$ python -q
>>> import numpy as np
>>> import numpy.linalg as la
>>> np.set_printoptions(suppress=True, linewidth=100)
>>> def tidy(a):
...     return np.round(a, 2) + 0
... 
>>> E = np.loadtxt("a.csv", delimiter=",")
>>> tidy(E)
array([[0.15, 0.08, 0.15, 0.15, 0.  , 0.15, 0.08, 0.15, 0.  , 0.  , 0.08],
       [0.  , 0.18, 0.09, 0.  , 0.  , 0.09, 0.09, 0.18, 0.09, 0.18, 0.09],
       [0.1 , 0.  , 0.1 , 0.1 , 0.1 , 0.2 , 0.1 , 0.1 , 0.  , 0.1 , 0.1 ],
       [0.11, 0.11, 0.06, 0.17, 0.11, 0.11, 0.  , 0.11, 0.11, 0.  , 0.11],
       [0.06, 0.06, 0.12, 0.06, 0.06, 0.12, 0.06, 0.12, 0.12, 0.12, 0.06],
       [0.  , 0.06, 0.12, 0.06, 0.12, 0.12, 0.12, 0.06, 0.12, 0.12, 0.12],
       [0.08, 0.08, 0.15, 0.08, 0.08, 0.08, 0.15, 0.15, 0.  , 0.08, 0.08],
       [0.08, 0.  , 0.  , 0.08, 0.08, 0.08, 0.15, 0.23, 0.15, 0.15, 0.  ],
       [0.13, 0.  , 0.07, 0.  , 0.13, 0.13, 0.13, 0.07, 0.2 , 0.13, 0.  ],
       [0.09, 0.18, 0.09, 0.09, 0.  , 0.09, 0.  , 0.09, 0.09, 0.18, 0.09],
       [0.08, 0.08, 0.17, 0.17, 0.  , 0.08, 0.  , 0.08, 0.  , 0.17, 0.17]])
>>> vec = np.array([-1, 2, -2, 0, 3, 5, -3, 0, -5, -3, 2])
>>> target = E @ vec
>>> coef, lr = np.zeros(11), 1 / la.norm(E, 2) ** 2
>>> for i in range(10):
...     coef -= lr * E.T @ (E @ coef - target)
...     if i % 2 == 0: print(i, round(la.norm(E @ coef - target), 2))
... 
0 1.65
2 1.39
4 1.19
6 1.05
8 0.94
>>> tidy(la.cond(E))
np.float64(46.35)
>>> tidy(coef)
array([ 0.21,  0.25,  0.49,  1.18, -0.13,  0.62, -1.1 , -0.76, -1.89, -1.76,  1.04])
>>> F = np.loadtxt("arr.csv", delimiter=",")
>>> F
array([[ 9.,  9.,  8., -3.,  1., -8.,  8.,  7., -7.],
       [ 0., -6., -2., -4., -9., -3., -9.,  0.,  5.],
       [ 0.,  0., -2.,  6.,  3.,  3.,  1.,  2., -2.],
       [ 0.,  0.,  0.,  3.,  4., -5.,  2., -5., -1.],
       [ 0.,  0.,  0.,  0., -3., -8., -4.,  6.,  2.],
       [ 0.,  0.,  0.,  0.,  0.,  3.,  7.,  4.,  1.],
       [ 0.,  0.,  0.,  0.,  0.,  0.,  5., -6.,  8.],
       [ 0.,  0.,  0.,  0.,  0.,  0.,  0.,  0.,  0.],
       [ 0.,  0.,  0.,  0.,  0.,  0.,  0.,  0.,  0.]])
>>> t3 = np.stack([F, 5 * F, F[::-1]])
>>> (t3 @ F.T).shape
(3, 9, 9)
>>> t3.sum(axis=0)
array([[ 54.,  54.,  48., -18.,   6., -48.,  48.,  42., -42.],
       [  0., -36., -12., -24., -54., -18., -54.,   0.,  30.],
       [  0.,   0., -12.,  36.,  18.,  18.,  11.,   6.,  -4.],
       [  0.,   0.,   0.,  18.,  24., -27.,  19., -26.,  -5.],
       [  0.,   0.,   0.,   0., -21., -56., -28.,  42.,  14.],
       [  0.,   0.,   0.,   3.,   4.,  13.,  44.,  19.,   5.],
       [  0.,   0.,  -2.,   6.,   3.,   3.,  31., -34.,  46.],
       [  0.,  -6.,  -2.,  -4.,  -9.,  -3.,  -9.,   0.,   5.],
       [  9.,   9.,   8.,  -3.,   1.,  -8.,   8.,   7.,  -7.]])
>>> tidy(np.trace(la.pinv(F) @ F))
np.float64(7.0)
>>> np.abs(np.diag(la.qr(F)[1])) > 1e-9
array([ True,  True,  True,  True,  True,  True,  True, False, False])
>>> la.lstsq(F[:-1].T, F[-1])[2]
np.int32(7)
>>> np.allclose(F[:-1].T @ la.lstsq(F[:-1].T, F[-1])[0], F[-1])
True
>>> np.unique(F.round(6), axis=0).shape
(8, 9)
>>> [round(float(x), 2) for x in la.svd(F, compute_uv=False)[:3]]
[23.71, 17.85, 11.71]
>>> la.cond(F) > 100
np.True_
>>> tidy(la.norm(F, 2) / la.norm(F))
np.float64(0.69)
>>> arr = np.array([[-6, -3, -7, 1, 6, 3],
...     [8, 5, -6, 3, -5, 4],
...     [7, 3, -3, 2, -8, 3],
...     [1, 8, 5, -6, -8, 7],
...     [-5, -8, 6, -7, -1, -5],
...     [-7, 1, 6, -7, 7, -5],
...     [3, -4, 4, -7, 0, -8]])
>>> arr[1] = arr[6]
>>> arr
array([[-6, -3, -7,  1,  6,  3],
       [ 3, -4,  4, -7,  0, -8],
       [ 7,  3, -3,  2, -8,  3],
       [ 1,  8,  5, -6, -8,  7],
       [-5, -8,  6, -7, -1, -5],
       [-7,  1,  6, -7,  7, -5],
       [ 3, -4,  4, -7,  0, -8]])
>>> other = arr[0, 0] * arr[1:] - np.outer(arr[1:, 0], arr[0])
>>> other
array([[  0,  33,  -3,  39, -18,  39],
       [  0,   3,  67, -19,   6, -39],
       [  0, -45, -23,  35,  42, -45],
       [  0,  33, -71,  47,  36,  45],
       [  0, -27, -85,  49,   0,  51],
       [  0,  33,  -3,  39, -18,  39]])
>>> la.matrix_rank(other), la.matrix_rank(arr)
(np.int64(5), np.int64(6))
>>> tidy(arr[:, 0] / arr[0, 0])
array([ 1.  , -0.5 , -1.17, -0.17,  0.83,  1.17, -0.5 ])
